>>> import numpy as np
>>> from numpy import linalg as LA
>>> np.set_printoptions(precision=3, suppress=True, linewidth=120, floatmode="fixed")
>>> A = np.load("m.npy")
>>> A
array([[ 9.687,  0.397,  2.452],
       [-9.686,  0.512, -2.434],
       [-4.964, -8.565, -1.413],
       [ 4.600,  8.780,  1.325],
       [ 9.319, -2.804,  2.299],
       [-8.991, -3.701, -2.338],
       [-3.508, -9.304, -1.059],
       [ 7.254,  6.601,  1.954],
       [ 8.535,  4.705,  2.242],
       [ 1.876,  9.800,  0.657],
       [-9.682, -0.494, -2.452],
       [ 9.508,  1.914,  2.435],
       [-3.649,  9.281, -0.747],
       [-9.561, -1.618, -2.443],
       [-6.630,  7.326, -1.536],
       [ 9.374, -2.599,  2.317],
       [ 8.249,  5.217,  2.179],
       [ 9.386, -2.552,  2.321],
       [ 5.547, -8.227,  1.246],
       [ 7.390, -6.507,  1.743],
       [ 9.676,  0.601,  2.453],
       [ 9.517,  1.867,  2.436],
       [-6.033, -7.799, -1.668],
       [-8.362,  5.101, -2.015]])
>>> # looks like rank 2
>>> Xc = A - A.mean(axis=0)
>>> evecs = LA.svd(Xc)[2][:2]
>>> B = Xc - Xc @ evecs.T @ evecs
>>> LA.norm(B, axis=1).round(6).argmax()
np.int64(0)
>>> np.round(LA.norm(B) / LA.norm(Xc), 3)
np.float64(0.0)
>>> Xc = A - A.mean(axis=0)
>>> left, sv, VT = LA.svd(Xc, full_matrices=False)
>>> np.round((sv ** 2).sum() ** 2 / (sv ** 4).sum(), 3)
np.float64(1.812)
>>> LA.matrix_rank(Xc)
np.int64(2)
>>> sv.round(3) + 0
array([39.243, 28.113,  0.000])
>>> z = A[:, 2] > np.median(A[:, 2])
>>> u = A[z].mean(axis=0) - A[~z].mean(axis=0)
>>> u
array([13.845,  1.942,  3.530])
>>> z.astype(int)
array([1, 0, 0, 1, 1, 0, 0, 1, 1, 0, 0, 1, 0, 0, 0, 1, 1, 1, 0, 1, 1, 1, 0, 0])
>>> np.argsort(-np.abs(u).round(6), kind="stable")
array([0, 2, 1])
>>> ((A - A.mean(axis=0)) @ u > 0).astype(int)
array([1, 0, 0, 1, 1, 0, 0, 1, 1, 1, 0, 1, 0, 0, 0, 1, 1, 1, 1, 1, 1, 1, 0, 0])
>>> arr = np.load("data.npy")
>>> arr
array([[0.273, 0.091, 0.091, 0.000, 0.091, 0.000, 0.182, 0.091, 0.182],
       [0.200, 0.200, 0.200, 0.000, 0.067, 0.067, 0.133, 0.000, 0.133],
       [0.300, 0.100, 0.100, 0.000, 0.100, 0.000, 0.200, 0.100, 0.100],
       [0.158, 0.158, 0.158, 0.105, 0.053, 0.105, 0.053, 0.105, 0.105],
       [0.273, 0.182, 0.182, 0.000, 0.273, 0.091, 0.000, 0.000, 0.000],
       [0.059, 0.000, 0.118, 0.118, 0.176, 0.235, 0.000, 0.118, 0.176],
       [0.200, 0.200, 0.000, 0.200, 0.000, 0.133, 0.133, 0.067, 0.067],
       [0.231, 0.000, 0.231, 0.154, 0.000, 0.154, 0.077, 0.154, 0.000],
       [0.125, 0.062, 0.125, 0.188, 0.062, 0.000, 0.062, 0.125, 0.250]])
>>> u = np.array([8, 1, 8, 5, -3, 4, -7, -8, -2])
>>> B = arr + np.outer(u, np.eye(9)[4])
>>> LA.matrix_rank(LA.inv(B) - LA.inv(arr), tol=1e-8)
np.int64(1)
>>> LA.matrix_rank(B - arr)
np.int64(1)
>>> rng = np.random.default_rng(9939)
>>> z = rng.permutation(9)
>>> z
array([7, 1, 0, 5, 8, 2, 3, 4, 6])
>>> B = arr[z][:, z]
>>> round(np.trace(B), 3)
np.float64(1.723)
>>> np.diag(B)
array([0.154, 0.200, 0.273, 0.235, 0.250, 0.100, 0.105, 0.273, 0.133])
>>> round(float(LA.det(B)), 3), np.round(LA.det(arr[z]), 3)
(-0.0, np.float64(0.0))
